In [1]: import numpy as np

In [2]: np.set_printoptions(precision=1, suppress=True, linewidth=140)

In [3]: E = np.loadtxt("data.csv", delimiter=",")

In [4]: print(E)
[[1. 0. 0. 0. 0.]
 [0. 0. 1. 0. 0.]
 [0. 0. 0. 1. 0.]
 [0. 0. 0. 0. 1.]
 [0. 1. 0. 0. 0.]]

In [5]: hat = np.triu(np.array([[-6, -8, 0, 6, 2],
   ...:     [4, -2, 1, -2, 9],
   ...:     [4, 6, 9, 0, 1],
   ...:     [-5, -1, -3, 6, 3],
   ...:     [7, -4, 9, 9, -5]]), 1) + np.eye(5)

In [6]: B = hat @ E @ np.linalg.inv(hat)

In [7]: np.round(np.linalg.det(B), 1)
Out[7]: np.float64(-1.0)

In [8]: np.linalg.matrix_rank(B)
Out[8]: np.int64(5)

In [9]: E @ np.ones(5)
Out[9]: array([1., 1., 1., 1., 1.])

In [10]: np.linalg.matrix_power(E, 100)
Out[10]: 
array([[1., 0., 0., 0., 0.],
       [0., 1., 0., 0., 0.],
       [0., 0., 1., 0., 0.],
       [0., 0., 0., 1., 0.],
       [0., 0., 0., 0., 1.]])

In [11]: p = np.eye(5)[2]

In [12]: for _ in range(5):
    ...:     p = p @ E
    ...:     print(p.round(1))
    ...: 
[0. 0. 0. 1. 0.]
[0. 0. 0. 0. 1.]
[0. 1. 0. 0. 0.]
[0. 0. 1. 0. 0.]
[0. 0. 0. 1. 0.]

In [13]: round(np.linalg.eigvals(E).sum().real, 1)
Out[13]: np.float64(1.0)

In [14]: round(float(np.linalg.det(E[::-1])), 1)
Out[14]: -1.0

In [15]: np.einsum("ii->", E)
Out[15]: np.float64(1.0)

In [16]: np.linalg.eigvals(E)
Out[16]: array([-1.+0.j,  0.+1.j,  0.-1.j,  1.+0.j,  1.+0.j])

In [17]: print(np.kron(np.eye(2, dtype=int), E))
[[1. 0. 0. 0. 0. 0. 0. 0. 0. 0.]
 [0. 0. 1. 0. 0. 0. 0. 0. 0. 0.]
 [0. 0. 0. 1. 0. 0. 0. 0. 0. 0.]
 [0. 0. 0. 0. 1. 0. 0. 0. 0. 0.]
 [0. 1. 0. 0. 0. 0. 0. 0. 0. 0.]
 [0. 0. 0. 0. 0. 1. 0. 0. 0. 0.]
 [0. 0. 0. 0. 0. 0. 0. 1. 0. 0.]
 [0. 0. 0. 0. 0. 0. 0. 0. 1. 0.]
 [0. 0. 0. 0. 0. 0. 0. 0. 0. 1.]
 [0. 0. 0. 0. 0. 0. 1. 0. 0. 0.]]

In [18]: np.round(np.linalg.det(2 * E), 1), round(np.linalg.det(E), 1)
Out[18]: (np.float64(-32.0), np.float64(-1.0))

In [19]: round(float(np.linalg.det(E.T)), 1)
Out[19]: -1.0

In [20]: np.round(np.poly(E), 1) + 0
Out[20]: array([ 1., -1.,  0.,  0., -1.,  1.])

In [21]: J = np.loadtxt("sample14.csv", delimiter=",")

In [22]: J
Out[22]: 
array([[ -8.4,  11. ,  10. ,  -8.4,   0.9,  -6.1],
       [ 10.2, -11.9, -12.3,   0.7,   0.4,   1.6],
       [  9.7, -11.8, -11.7,   4. ,  -0.2,   3.6],
       [ 10.2, -11.2, -12.3,  -4.1,   1.1,  -1.3],
       [  6.4,  -5.4,  -8. , -14.1,   2.5,  -7.8],
       [ -3.7,   6.4,   4.2, -15.2,   2.2,  -9.6],
       [ -9.8,  10.4,  11.9,   6.7,  -1.5,   2.9],
       [  2. ,   0.1,  -2.6, -16.8,   2.7, -10. ],
       [  7.4,  -6.8,  -9.2, -12.7,   2.4,  -6.8],
       [ -6.2,   5.1,   7.6,  14.4,  -2.6,   8. ],
       [ -6.1,   5. ,   7.6,  14.5,  -2.6,   8. ],
       [ -8.7,   8.6,  10.6,  10.3,  -2. ,   5.2],
       [  1.2,  -3.7,  -1.1,  16.6,  -2.6,  10.2],
       [  9.9, -10.7, -12.1,  -5.8,   1.4,  -2.4],
       [ -7.8,   7.3,   9.6,  12.1,  -2.3,   6.4],
       [ -3. ,   5.7,   3.4, -15.6,   2.3,  -9.8],
       [ 10.3, -11.6, -12.4,  -2.3,   0.8,  -0.2]])

In [23]: Uu, sigma, Vt = np.linalg.svd(J)

In [24]: V = Vt[:(sigma > 1e-8).sum()]

In [25]: rng = np.random.default_rng(57)

In [26]: x = J[6] + 2 * J[0] + rng.integers(2) * np.eye(6)[2]

In [27]: x
Out[27]: array([-26.7,  32.3,  32. , -10. ,   0.3,  -9.2])

In [28]: np.allclose(V.T @ V @ x, x)
Out[28]: True

In [29]: np.round(np.diag(V.T @ V), 1) + 0
Out[29]: array([0.3, 0.4, 0.4, 0.7, 0. , 0.3])

In [30]: print(np.round(V.T @ V, 1) + 0)
[[ 0.3 -0.3 -0.3  0.   0.   0. ]
 [-0.3  0.4  0.4 -0.1  0.  -0.1]
 [-0.3  0.4  0.4  0.1  0.   0. ]
 [ 0.  -0.1  0.1  0.7 -0.1  0.4]
 [ 0.   0.   0.  -0.1  0.  -0.1]
 [ 0.  -0.1  0.   0.4 -0.1  0.3]]

In [31]: np.linalg.matrix_rank(J, rtol=0.1)
Out[31]: np.int64(2)

In [32]: round(float(np.linalg.norm(J, 2) / np.linalg.norm(J)), 1)
Out[32]: 0.8

In [33]: np.argsort(-np.linalg.norm(J, axis=0).round(6), kind="stable")[:3]
Out[33]: array([3, 2, 1])

In [34]: [round(float(x), 1) for x in np.linalg.svd(J, compute_uv=False)[:3]]
Out[34]: [66.1, 49.3, 0.0]

In [35]: J.shape
Out[35]: (17, 6)

In [36]: print(np.unravel_index(np.abs(J).argmax(), J.shape))
(np.int64(7), np.int64(3))

In [37]: np.zeros(17, 6)
TypeError: Cannot interpret '6' as a data type


In [38]: J.mean(axis=0)
Out[38]: array([ 0.8, -0.8, -1. , -0.9,  0.2, -0.5])

In [39]: print(np.round(np.linalg.svd(J, compute_uv=False), 1) + 0)
[66.1 49.3  0.   0.   0.   0. ]

In [40]: round(float(np.linalg.norm(J)), 1)
Out[40]: 82.5

In [41]: J[:, 6]
IndexError: index 6 is out of bounds for axis 1 with size 6


In [42]: np.linalg.lstsq(J[:-1].T, J[-1])[2]
Out[42]: np.int32(2)

In [43]: np.linalg.inv(J)
LinAlgError: Last 2 dimensions of the array must be square


In [44]: np.unique(J.round(6), axis=0).shape
Out[44]: (17, 6)

In [45]: idx = J[:, 1] > np.median(J[:, 1])

In [46]: r0 = J[idx].mean(axis=0) - J[~idx].mean(axis=0)

In [47]: round((((J - J.mean(axis=0)) @ r0 > 0) == idx).mean(), 1)
Out[47]: np.float64(0.9)

In [48]: ((J - J.mean(axis=0)) @ r0 > 0).astype(int)
Out[48]: array([1, 0, 0, 0, 0, 1, 1, 0, 0, 1, 1, 1, 1, 0, 1, 1, 0])

In [49]: r0
Out[49]: array([-14.2,  15.5,  17.2,   6.2,  -1.6,   2.1])

In [50]: np.argsort(-np.abs(r0).round(6), kind="stable")
Out[50]: array([2, 1, 0, 3, 5, 4])

In [51]: W0 = np.load("case13.npy")

In [52]: W0
Out[52]: 
array([[-3., -3.,  0.,  2.],
       [ 0., -3.,  1., -2.],
       [-1., -2.,  0., -1.],
       [ 0.,  0.,  0.,  1.]])

In [53]: W0.ravel(order="F")
Out[53]: array([-3.,  0., -1.,  0., -3., -3., -2.,  0.,  0.,  1.,  0.,  0.,  2., -2., -1.,  1.])

In [54]: W0.reshape(2, -1)
Out[54]: 
array([[-3., -3.,  0.,  2.,  0., -3.,  1., -2.],
       [-1., -2.,  0., -1.,  0.,  0.,  0.,  1.]])

In [55]: T = W0.reshape(4, 2, -1)

In [56]: print(np.swapaxes(T, 1, 2)[1])
[[ 0.  1.]
 [-3. -2.]]

In [57]: T[:, 0]
Out[57]: 
array([[-3., -3.],
       [ 0., -3.],
       [-1., -2.],
       [ 0.,  0.]])

In [58]: q, R = np.linalg.qr(W0)

In [59]: np.abs(np.diag(R))
Out[59]: array([3.2, 3.1, 0.3, 1. ])

In [60]: print(np.round(q.T @ q, 1) + 0)
[[1. 0. 0. 0.]
 [0. 1. 0. 0.]
 [0. 0. 1. 0.]
 [0. 0. 0. 1.]]

In [61]: print(round(abs(R[0, 0]), 1), round(float(np.linalg.norm(W0[:, 0])), 1))
3.2 3.2

In [62]: r0 = np.array([-1, -6, -5, -6, -2, -2]) + 0.5

In [63]: mat = np.eye(6) - 2 * np.outer(r0, r0) / (r0 @ r0)

In [64]: mat.round(1) + 0
Out[64]: 
array([[ 1. , -0.1, -0.1, -0.1,  0. ,  0. ],
       [-0.1,  0.3, -0.6, -0.7, -0.2, -0.2],
       [-0.1, -0.6,  0.5, -0.6, -0.2, -0.2],
       [-0.1, -0.7, -0.6,  0.3, -0.2, -0.2],
       [ 0. , -0.2, -0.2, -0.2,  0.9, -0.1],
       [ 0. , -0.2, -0.2, -0.2, -0.1,  0.9]])

In [65]: np.round(mat.T @ mat, 1) + 0
Out[65]: 
array([[1., 0., 0., 0., 0., 0.],
       [0., 1., 0., 0., 0., 0.],
       [0., 0., 1., 0., 0., 0.],
       [0., 0., 0., 1., 0., 0.],
       [0., 0., 0., 0., 1., 0.],
       [0., 0., 0., 0., 0., 1.]])

In [66]: np.round(mat[:, 5] @ mat[:, 4], 1)
Out[66]: np.float64(-0.0)

In [67]: np.linalg.norm(mat, axis=0)
Out[67]: array([1., 1., 1., 1., 1., 1.])

In [68]: np.round(np.diff(mat, axis=0), 1) + 0
Out[68]: 
array([[-1.1,  0.4, -0.5, -0.6, -0.2, -0.2],
       [ 0. , -0.9,  1.1,  0.1,  0. ,  0. ],
       [ 0. , -0.1, -1.1,  0.9,  0. ,  0. ],
       [ 0. ,  0.5,  0.4, -0.5,  1.1,  0.1],
       [ 0. ,  0. ,  0. ,  0. , -1. ,  1. ]])

In [69]: np.round(np.linalg.norm(mat), 1)
Out[69]: np.float64(2.4)

In [70]: print(np.linalg.svd(mat, compute_uv=False))
[1. 1. 1. 1. 1. 1.]

In [71]: mat.sum(axis=0)
Out[71]: array([ 0.8, -1.4, -1. , -1.4,  0.3,  0.3])

In [72]: np.count_nonzero(mat)
Out[72]: np.int64(36)

In [73]: np.unravel_index(np.abs(mat).argmax(), mat.shape)
Out[73]: (np.int64(0), np.int64(0))

In [74]: round(np.abs(mat).max(), 1)
Out[74]: np.float64(1.0)

In [75]: q, V = np.linalg.qr(mat[:, :4])[0], np.linalg.qr(mat[:, 4:])[0]

In [76]: sigma = np.linalg.svd(q.T @ V, compute_uv=False)

In [77]: round(float(np.linalg.norm(q @ q.T - V @ V.T, 2)), 1)
Out[77]: 1.0

In [78]: sigma.round(1) + 0
Out[78]: array([0., 0.])

In [79]: ev, V = np.linalg.eigh(mat)

In [80]: np.linalg.svd(mat, compute_uv=False)
Out[80]: array([1., 1., 1., 1., 1., 1.])

In [81]: round(float(ev.sum()), 1), round(np.trace(mat), 1)
Out[81]: (4.0, np.float64(4.0))

In [82]: (ev > 1e-8).sum(), (ev < -1e-8).sum()
Out[82]: (np.int64(5), np.int64(1))

In [83]: np.round(V @ np.diag(ev) @ V.T, 1) + 0
Out[83]: 
array([[ 1. , -0.1, -0.1, -0.1,  0. ,  0. ],
       [-0.1,  0.3, -0.6, -0.7, -0.2, -0.2],
       [-0.1, -0.6,  0.5, -0.6, -0.2, -0.2],
       [-0.1, -0.7, -0.6,  0.3, -0.2, -0.2],
       [ 0. , -0.2, -0.2, -0.2,  0.9, -0.1],
       [ 0. , -0.2, -0.2, -0.2, -0.1,  0.9]])

In [84]: np.linalg.eigvalsh(mat @ mat)
Out[84]: array([1., 1., 1., 1., 1., 1.])

In [85]: np.round(V.T @ mat @ V, 1) + 0
Out[85]: 
array([[-1.,  0.,  0.,  0.,  0.,  0.],
       [ 0.,  1.,  0.,  0.,  0.,  0.],
       [ 0.,  0.,  1.,  0.,  0.,  0.],
       [ 0.,  0.,  0.,  1.,  0.,  0.],
       [ 0.,  0.,  0.,  0.,  1.,  0.],
       [ 0.,  0.,  0.,  0.,  0.,  1.]])

In [86]: np.round(V.T @ V, 1) + 0
Out[86]: 
array([[1., 0., 0., 0., 0., 0.],
       [0., 1., 0., 0., 0., 0.],
       [0., 0., 1., 0., 0., 0.],
       [0., 0., 0., 1., 0., 0.],
       [0., 0., 0., 0., 1., 0.],
       [0., 0., 0., 0., 0., 1.]])
